$ python3 -q
>>> import numpy as np
>>> np.set_printoptions(suppress=True, linewidth=140)
>>> A = np.load("dump.npy")
>>> print(A)
[[ 6.1  0.7 -6.   0.1  0.8]
 [-8.4 -2.2  7.2  1.7  0.5]
 [-3.2  1.   1.2 -2.  -1.9]
 [ 0.8 -0.5  2.   1.6 -0.1]
 [ 0.1  1.8  3.5 -0.3 -1.1]
 [-5.8 -2.8  4.2  1.7  1.5]
 [ 9.9  2.3 -1.5 -0.4 -0.5]
 [-5.  -0.1  2.9 -0.4 -0.4]
 [-6.1 -1.1  4.9  0.3 -0.1]
 [ 6.  -0.2 -0.2  2.3  0.9]
 [ 6.1  2.9 -1.9 -1.1 -0.9]
 [-5.6 -2.3  5.   1.   0.9]
 [-5.1  0.8  2.9 -1.3 -1. ]
 [ 7.   0.5 -5.4  0.5  0.7]
 [-2.4 -0.8 -0.4 -0.1 -0.2]
 [ 0.7  0.   2.4  0.  -0.5]
 [-2.5  1.1  3.8 -1.2 -1.2]]
>>> G = np.cov(A, rowvar=False)
>>> print(np.round(A.std(axis=0), 1))
[5.4 1.5 3.5 1.2 0.9]
>>> print(np.argwhere(np.triu(np.abs(np.corrcoef(A.T)) > 0.8, 1)))
[[0 2]
 [3 4]]
>>> print(G.round(1))
[[ 31.3   5.9 -17.   -0.2   0.1]
 [  5.9   2.5  -3.1  -1.3  -1. ]
 [-17.   -3.1  13.1   0.7  -0.3]
 [ -0.2  -1.3   0.7   1.5   1. ]
 [  0.1  -1.   -0.3   1.    0.9]]
>>> W1 = np.array([[7, 1, 8, 2],
...     [-2, 5, -7, -9],
...     [-6, -3, -9, 6],
...     [1, -6, 5, -1],
...     [0, -6, 2, -5]])
>>> c = np.array([5, -2, -9, -3])
>>> H = np.maximum(A @ W1 + c, 0)
>>> print(np.round((H > 0).mean(axis=0), 1))
[0.4 0.5 0.3 0.7]
>>> print((H > 0).astype(int))
[[1 1 1 0]
 [0 0 0 1]
 [0 1 0 1]
 [1 0 0 1]
 [0 1 0 1]
 [0 0 0 1]
 [1 1 1 0]
 [0 0 0 1]
 [0 0 0 1]
 [1 0 1 1]
 [1 1 1 0]
 [0 0 0 1]
 [0 1 0 1]
 [1 1 1 0]
 [0 0 0 0]
 [0 0 0 1]
 [0 1 0 1]]
>>> print(np.linalg.matrix_rank(H))
4
>>> Z = np.array([[5, 1, -3], [3, -4, -4], [-5, -2, 5], [-5, 1, 4]])
>>> print(W1 @ Z)
[[-12 -11  23]
 [ 85 -17 -85]
 [-24  30   9]
 [-33  14  42]
 [ -3  15  14]]
>>> print((H @ Z).round(6).argmax(axis=1))
[2 2 0 2 2 2 0 2 2 2 0 2 2 2 0 2 2]
>>> J = np.load("case7.npy")
>>> print(J)
[[  8.8  -1.3   3.8]
 [-11.4   3.2   6.4]
 [  3.1   1.9  -8.2]
 [  5.7   5.9  -8.1]
 [ -1.1   1.1  -9.5]
 [ -0.9   4.4  -3.4]
 [-12.5  -9.1   1. ]
 [ -3.1  -1.2  -2.8]
 [  2.1  -3.1  17.7]
 [  2.1   2.5   3.9]
 [ 10.9   3.8  -2.4]
 [ -5.8   0.6  -7.9]
 [ 17.4  -1.1  13.6]
 [ 11.5   1.   -6.6]
 [ -0.5   5.7   7.9]
 [ 13.3   9.2   4.1]
 [  0.9  -2.9  -0.9]
 [ -8.9  -1.4   5.2]
 [  4.6   1.3   1.9]]
>>> U, sv, Vh = np.linalg.svd(J, full_matrices=False)
>>> print(sv.round(1))
[37.4 31.8 15.3]
>>> print(np.abs(U[:, 0]).round(6).argmax())
12
>>> print(np.round(U.T @ U, 1) + 0)
[[1. 0. 0.]
 [0. 1. 0.]
 [0. 0. 1.]]
>>> print(np.round(np.sqrt((sv ** 2).sum()), 1), np.round(np.linalg.norm(J), 1))
51.4 51.4
>>> print(U.shape, sv.shape, Vh.shape)
(19, 3) (3,) (3, 3)
>>> print(np.round(np.cumsum(sv ** 2) / np.sum(sv ** 2), 1))
[0.5 0.9 1. ]
>>> Xc = J - J.mean(axis=0)
>>> vecs = np.linalg.svd(Xc)[2][:2]
>>> Y = Xc - Xc @ vecs.T @ vecs
>>> print(np.round(Y.std(axis=0), 1))
[0.8 3.3 0.5]
>>> print(round(float(np.linalg.norm(Y) / np.linalg.norm(Xc)), 1))
0.3
>>> data = np.load("out2.npy")
>>> print(data)
[[ 0.1  1.1 -1.1  0.1  0. ]
 [-1.2  0.3 -0.4  0.6 -0.1]
 [ 0.8 -0.5  0.6  1.   0.9]
 [-2.  -0.7  0.7 -0.5  1.4]
 [ 1.  -0.9  1.  -0.9  0.1]
 [ 0.1  1.7 -1.7  1.5  0. ]
 [-0.2 -0.7  0.8 -0.3 -1.2]
 [-0.8  1.1 -1.   0.8  1.5]
 [-0.5  0.7 -0.7  1.7  1.1]
 [-0.7 -1.7  1.7  0.1  0. ]
 [ 0.9  0.3 -0.4 -2.2  2.2]
 [-1.   0.2 -0.2 -1.1 -0.5]
 [-0.4 -0.3  0.3  1.7  0.3]
 [ 0.   0.1  0.   1.5  2.1]
 [-1.4 -0.4  0.5 -0.7  0.2]
 [ 1.1  0.6 -0.7 -0.9 -1.2]]
>>> U, sv, Vh = np.linalg.svd(data)
>>> print(np.argmax(sv[:-1] / (sv[1:] + 1e-6)) + 1)
4
>>> Y = U[:, :4] @ np.diag(sv[:4]) @ Vh[:4]
>>> print(np.linalg.matrix_rank(data, rtol=0.05))
4
>>> print(round(np.abs(data - Y).max(), 1))
0.1
>>> print(round(np.linalg.norm(data - Y, 2), 1), round(float(sv[4]), 1))
0.2 0.2
>>> F = np.loadtxt("block6.csv", delimiter=",")
>>> print(F)
[[ 0.7 -0.2  0.5 -1.8 -1.4]
 [-0.4 -0.2 -0.2  1.1  1.1]
 [ 0.1  3.1 -0.7  0.5  0.4]]
>>> print([round(float(x), 1) for x in np.linalg.svd(F, compute_uv=False)[:3]])
[3.5, 2.7, 0.2]
>>> print(np.round(np.linalg.svd(F, compute_uv=False), 1))
[3.5 2.7 0.2]
>>> print(np.unravel_index(np.abs(F).argmax(), F.shape))
(np.int64(2), np.int64(1))
>>> print(np.round(F.sum(axis=0), 1))
[ 0.4  2.7 -0.4 -0.2  0.1]
>>> print(np.round(np.diff(F, axis=0), 1))
[[-1.1  0.  -0.7  2.9  2.5]
 [ 0.5  3.3 -0.5 -0.6 -0.7]]
>>> print(np.count_nonzero(F))
15
>>> x0 = np.array([-1, -2, -3, -2, 0])
>>> rhs = data @ x0
>>> print(np.round(np.linalg.lstsq(data, rhs)[0], 1) + 0)
[-1. -2. -3. -2.  0.]
>>> print(np.round(np.linalg.pinv(data) @ data, 1) + 0)
[[1. 0. 0. 0. 0.]
 [0. 1. 0. 0. 0.]
 [0. 0. 1. 0. 0.]
 [0. 0. 0. 1. 0.]
 [0. 0. 0. 0. 1.]]
>>> rng = np.random.default_rng(323382)
>>> rhs = rhs + 0.1 * rng.normal(size=16)
>>> print(rhs.round(1) + 0)
[ 0.8  0.5 -3.5  2.2 -0.2 -1.4 -0.2  0.  -2.1 -1.3  3.9  3.6 -3.5 -3.3  2.1  1.7]
>>> c, *_ = np.linalg.lstsq(data, rhs)
>>> print(np.round(data.T @ (rhs - data @ c), 1) + 0)
[0. 0. 0. 0. 0.]
>>> print(c.round(1) + 0)
[-1.  -1.3 -2.3 -2.   0. ]
>>> print([round(float(np.linalg.norm(np.linalg.solve(data.T @ data + lam * np.eye(5), data.T @ rhs))), 2) for lam in (0, 1, 10, 100)])
[3.49, 2.25, 1.4, 0.32]
>>> x0 = np.array([5, 9, 6, 5, 3])
>>> a = np.maximum(F @ x0, 0)
>>> print(F * (a > 1e-9)[:, None])
[[ 0.  -0.   0.  -0.  -0. ]
 [-0.4 -0.2 -0.2  1.1  1.1]
 [ 0.1  3.1 -0.7  0.5  0.4]]
>>> print(np.round(np.maximum(F @ (3 * x0), 0), 1))
[ 0.  11.4 83.7]
>>> mat = np.loadtxt("test2.csv", delimiter=",")
>>> print(mat.round(1) + 0)
[[ 0.8  0.1  0.   0.4]
 [ 0.1  1.   0.  -0.2]
 [ 0.   0.   1.   0. ]
 [ 0.4 -0.2  0.   0.2]]
>>> # rows and columns are dependent
>>> print(np.allclose(mat[:-1].T @ np.linalg.lstsq(mat[:-1].T, mat[-1])[0], mat[-1]))
True
>>> print(np.abs(np.diag(np.linalg.qr(mat)[1])) > 1e-9)
[ True  True  True False]
>>> E = np.loadtxt("data.csv", delimiter=",")
>>> print(E)
[[9. 8. 0. 0.]
 [4. 7. 0. 0.]
 [0. 0. 3. 0.]
 [0. 0. 0. 3.]]
>>> f = np.array([0, -3, 2, 0])
>>> Y = E + np.outer(f, np.eye(4)[2])
>>> print(np.linalg.matrix_rank(Y - E))
1
>>> Z = np.sign(np.array([[-4, -2, -1, 1], [4, 2, -2, -5], [-4, 4, -4, 4], [-3, -1, 5, 3]]))
>>> Y = (np.tril(Z, -1) + np.eye(4)) @ (np.triu(Z, 1) + np.eye(4))
>>> vals = np.array([-1, -1, 2, 3])
>>> W0 = np.rint(Y * vals @ np.linalg.inv(Y)) + 0
>>> print(W0)
[[-21.  17. -10.   7.]
 [-24.  17. -12.   6.]
 [ 20. -17.   9.  -7.]
 [ 20. -11.  10.  -2.]]
>>> Y = np.array([[-7, 0, -4], [6, -1, 4], [7, -9, -2], [2, -7, 7]])
>>> print(np.einsum("ik,kj->ij", W0, Y))
[[ 193.   24.  221.]
 [ 198.   49.  230.]
 [-193.  -15. -215.]
 [-140.  -65. -158.]]
>>> print(np.linalg.matrix_rank(W0 @ Y))
3
>>> print(np.einsum("ik,kj->ji", W0, Y))
[[ 193.  198. -193. -140.]
 [  24.   49.  -15.  -65.]
 [ 221.  230. -215. -158.]]
>>> hat = np.triu(np.array([[3, -2, 3, 1], [3, -3, -2, 3], [-2, -3, -2, -1], [2, 0, 1, -2]]), 1) + np.eye(4)
>>> Y = hat @ W0 @ np.linalg.inv(hat)
>>> print(np.linalg.matrix_rank(Y))
4
>>> print(hat @ W0 - W0 @ hat)
[[ 128. -138.  158.  -75.]
 [  20.  -47.  118.  -31.]
 [ -20.   51. -104.   42.]
 [   0.   40.  -82.   23.]]
>>> print(np.trace(Y), np.trace(W0))
3.0 3.0
>>> labels = rng.permutation(4)
>>> print(labels)
[2 0 3 1]
>>> Y = W0[labels][:, labels]
>>> print(np.trace(Y))
3.0
>>> print(Y)
[[  9.  20.  -7. -17.]
 [-10. -21.   7.  17.]
 [ 10.  20.  -2. -11.]
 [-12. -24.   6.  17.]]
>>> print(np.round(np.sort(np.abs(np.linalg.eigvals(Y))), 1))
[1. 1. 2. 3.]
>>> Y = np.array([[-2, -4], [5, -5]])
>>> Z = np.kron(Y, W0)
>>> print(Z.shape)
(8, 8)
>>> print(np.linalg.matrix_rank(Z))
8
>>> X = np.load("x.npy")
>>> print(X)
[[1. 0.]
 [0. 3.]]
>>> vals, vecs = np.linalg.eigh(X)
>>> print(np.round(np.linalg.eigvalsh(X + -2 * np.eye(2)), 1))
[-1.  1.]
>>> print(np.abs(vecs[:, -1]))
[0. 1.]
>>> print(np.abs(vecs[:, -1]).round(6).argmax())
1
>>> print(vals)
[1. 3.]
>>> print(np.round(np.linalg.svd(X, compute_uv=False), 1))
[3. 1.]
>>> print((vals > 1e-8).sum(), (vals < -1e-8).sum())
2 0
>>> print(vecs.T @ X @ vecs)
[[1. 0.]
 [0. 3.]]
>>> x0 = np.ones(2)
>>> for _ in range(4):
...     x0 = X @ x0
...     x0 /= np.linalg.norm(x0)
...     print(round(x0 @ X @ x0, 1))
... 
2.8
3.0
3.0
3.0
>>> print(x0.round(1) + 0)
[0. 1.]
>>> print(X.T @ X)
[[1. 0.]
 [0. 9.]]
>>> print(np.round(np.linalg.norm(X, axis=0), 1))
[1. 3.]
>>> L = np.linalg.cholesky(X)
>>> print(round(float(np.prod(np.diag(L)) ** 2), 1), round(float(np.linalg.det(X)), 1))
3.0 3.0
>>> print(np.round(np.diag(L) ** 2, 1))
[1. 3.]
>>> print(np.linalg.eigvalsh(X).min() > 0)
True
>>> theta = np.radians(72)
>>> R = np.eye(2)
>>> R[1, 1] = R[0, 0] = np.cos(theta)
>>> R[1, 0], R[0, 1] = -np.sin(theta), np.sin(theta)
>>> print(R.round(1))
[[ 0.3  1. ]
 [-1.   0.3]]
>>> Y = X @ R.T
>>> print(np.allclose(np.linalg.norm(X, axis=1), np.linalg.norm(Y, axis=1)))
True
>>> print(Y.round(1))
[[ 0.3 -1. ]
 [ 2.9  0.9]]
>>> print(np.round(np.linalg.svd(X, compute_uv=False), 1), np.round(np.linalg.svd(Y, compute_uv=False), 1))
[3. 1.] [3. 1.]
>>> print(np.allclose(X @ X.T, Y @ Y.T))
True
>>> print(np.round(np.abs(Y - X).max(axis=0), 1))
[2.9 2.1]
>>> print(round(float(np.linalg.det(R)), 1), round(np.trace(R), 1))
1.0 0.6
